$ python3 -q
>>> import numpy as np
>>> import numpy.linalg as la
>>> np.set_printoptions(precision=2, suppress=True, linewidth=100)
>>> def rd(a):
...     return np.round(a, 2) + 0
... 
>>> data = np.loadtxt("x.csv", delimiter=",")
>>> print(rd(data))
[[ 0.57  0.52  0.62 -0.14]
 [ 0.52  0.36 -0.75  0.17]
 [ 0.62 -0.75  0.11  0.21]
 [-0.14  0.17  0.21  0.95]]
>>> other = data / la.norm(data, axis=1, keepdims=True)
>>> G = other @ other.T
>>> print((np.abs(G) > 0.9).astype(int))
[[1 0 0 0]
 [0 1 0 0]
 [0 0 1 0]
 [0 0 0 1]]
>>> print(rd(G))
[[1. 0. 0. 0.]
 [0. 1. 0. 0.]
 [0. 0. 1. 0.]
 [0. 0. 0. 1.]]
>>> ev, evecs = la.eig(data)
>>> print(rd(np.sort(la.eigvals(la.inv(data)))))
[-1.  1.  1.  1.]
>>> vec = np.array([2, 1, 2, 1])
>>> print(rd(la.norm(vec)), rd(la.norm(data @ vec)))
3.16 3.16
>>> print(rd(np.abs(la.eigvals(data))))
[1. 1. 1. 1.]
>>> print(rd(np.sort(np.abs(np.degrees(np.angle(la.eigvals(data)))))))
[  0.   0.   0. 180.]
>>> print(rd(la.inv(data)))
[[ 0.57  0.52  0.62 -0.14]
 [ 0.52  0.36 -0.75  0.17]
 [ 0.62 -0.75  0.11  0.21]
 [-0.14  0.17  0.21  0.95]]
>>> print(4 - la.matrix_rank(data - np.eye(4), tol=1e-8))
3
>>> r0 = np.array([1, 1, 2])
>>> feats = 3 * np.eye(3) + np.outer(r0, r0)
>>> print(feats)
[[4. 1. 2.]
 [1. 4. 2.]
 [2. 2. 7.]]
>>> ev, evecs = la.eig(feats)
>>> print(rd(ev))
[3. 9. 3.]
>>> print(rd(np.sort(la.eigvals(la.inv(feats)))))
[0.11 0.33 0.33]
>>> print(rd(feats @ evecs[:, 0] - ev[0] * evecs[:, 0]))
[0. 0. 0.]
>>> print(np.all(la.eigvalsh(data) > 0))
False
>>> try:
...     la.cholesky(data)
... except la.LinAlgError as e:
...     print(e)
... 
Matrix is not positive definite
>>> vec = np.ones(3)
>>> for _ in range(4):
...     vec = feats @ vec
...     vec /= la.norm(vec)
...     print(round(vec @ feats @ vec, 2))
... 
8.92
8.99
9.0
9.0
>>> print(rd(vec))
[0.41 0.41 0.81]
>>> low = la.cholesky(feats)
>>> print(rd(np.diag(low) ** 2))
[4.   3.75 5.4 ]
>>> print(np.prod(np.diag(low)) ** 2, rd(la.det(feats)))
81.0 81.0
>>> mat = np.array([[1.0, 0.2, 0.04], [0.2, 1.0, 0.2], [0.04, 0.2, 1.0]])
>>> print(mat)
[[1.   0.2  0.04]
 [0.2  1.   0.2 ]
 [0.04 0.2  1.  ]]
>>> vec = np.ones(3)
>>> for _ in range(6):
...     vec = mat @ vec
...     vec /= la.norm(vec)
...     print(round(vec @ mat @ vec, 2))
... 
1.3
1.3
1.3
1.3
1.3
1.3
>>> print(rd(la.eigvalsh(mat)[-1]))
1.3
>>> ev, evecs = la.eigh(mat)
>>> vec = np.array([1, -2, 1])
>>> print((np.sign(evecs[:, -1].round(6)) == np.sign(evecs[0, -1].round(6))).astype(int))
[1 1 1]
>>> print(rd(vec @ mat @ vec / (vec @ vec)), rd(ev[0]), rd(ev[-1]))
0.75 0.74 1.3
>>> print(rd(evecs * np.abs(ev) @ evecs.T))
[[1.   0.2  0.04]
 [0.2  1.   0.2 ]
 [0.04 0.2  1.  ]]
>>> print(rd(evecs * np.sqrt(ev) @ evecs.T))
[[0.99 0.1  0.02]
 [0.1  0.99 0.1 ]
 [0.02 0.1  0.99]]
>>> print(rd(la.eigvalsh(mat[1:, 1:])))
[0.8 1.2]
>>> print(vec @ mat @ vec)
4.48
>>> print(rd(evecs * np.maximum(ev, 0) @ evecs.T))
[[1.   0.2  0.04]
 [0.2  1.   0.2 ]
 [0.04 0.2  1.  ]]
>>> r0 = np.array([2, 2, 0])
>>> other = mat + np.outer(r0, np.eye(3)[0])
>>> print(la.matrix_rank(other - mat))
1
>>> print(rd(la.det(other) / la.det(mat)), rd(1 + la.solve(mat, r0)[0]))
2.67 2.67
>>> m1 = 5 * np.eye(4) + np.ones((4, 4))
>>> print(m1)
[[6. 1. 1. 1.]
 [1. 6. 1. 1.]
 [1. 1. 6. 1.]
 [1. 1. 1. 6.]]
>>> vec = np.ones(4)
>>> for _ in range(4):
...     vec = m1 @ vec
...     vec /= la.norm(vec)
...     print(round(vec @ m1 @ vec, 2))
... 
9.0
9.0
9.0
9.0
>>> print(vec)
[0.5 0.5 0.5 0.5]
>>> print(rd(la.eigvalsh(m1)[-1]))
9.0
>>> vec = np.array([1, 2, 2, 0])
>>> target = m1 @ vec
>>> b, lr = np.zeros(4), 1 / la.norm(m1, 2) ** 2
>>> for i in range(25):
...     b -= lr * m1.T @ (m1 @ b - target)
...     if i % 5 == 0: print(i, round(la.norm(m1 @ b - target), 2))
... 
0 5.73
5 0.91
10 0.14
15 0.02
20 0.0
>>> print(rd(la.cond(m1)))
1.8
>>> print(rd(b))
[1. 2. 2. 0.]
>>> print(np.fft.fft(m1[0]))
[9.+0.j 5.+0.j 5.+0.j 5.+0.j]
>>> print(m1 @ np.ones(4))
[9. 9. 9. 9.]
>>> print((m1 @ m1)[0])
[39. 14. 14. 14.]
>>> q, r_ = la.qr(m1)
>>> print(rd(q.T @ q))
[[1. 0. 0. 0.]
 [0. 1. 0. 0.]
 [0. 0. 1. 0.]
 [0. 0. 0. 1.]]
>>> print(rd(np.abs(np.diag(r_))))
[6.24 5.83 5.62 5.5 ]
>>> print(np.allclose(r_.T @ r_, m1.T @ m1))
True
>>> print(np.trace(q @ q.T))
4.0
>>> ev, evecs = la.eig(m1)
>>> print(rd(ev))
[5. 9. 5. 5.]
>>> print(rd(np.sort(la.eigvals(m1 @ m1))))
[25. 25. 25. 81.]
>>> print(rd(np.prod(ev)))
1125.0
>>> other = np.array([[0, -3], [0, 3]])
>>> cent = np.array([[-2, -1], [0, 1]])
>>> K = np.kron(other, cent)
>>> print(K)
[[ 0  0  6  3]
 [ 0  0  0 -3]
 [ 0  0 -6 -3]
 [ 0  0  0  3]]
>>> U, sigma, vt = la.svd(K)
>>> print(rd(sigma))
[9.71 3.71 0.   0.  ]
>>> other = U[:, :2] @ np.diag(sigma[:2]) @ vt[:2]
>>> print(la.matrix_rank(K, rtol=0.05))
2
>>> print(la.cond(K) > 100)
True
>>> print(np.argsort(-la.norm(K, axis=0).round(6), kind="stable")[:3])
[2 3 0]
>>> print([round(float(x), 2) for x in la.svd(K, compute_uv=False)[:3]])
[9.71, 3.71, 0.0]
>>> rng = np.random.default_rng(60)
>>> z = rng.permutation(4)
>>> print(z)
[0 3 2 1]
>>> other = K[z][:, z]
>>> print(rd(la.det(other)), rd(la.det(K[z])))
0.0 0.0
>>> print(np.allclose(other, K))
False
>>> print(rd(np.sort(np.abs(la.eigvals(other)))))
[0. 0. 3. 6.]
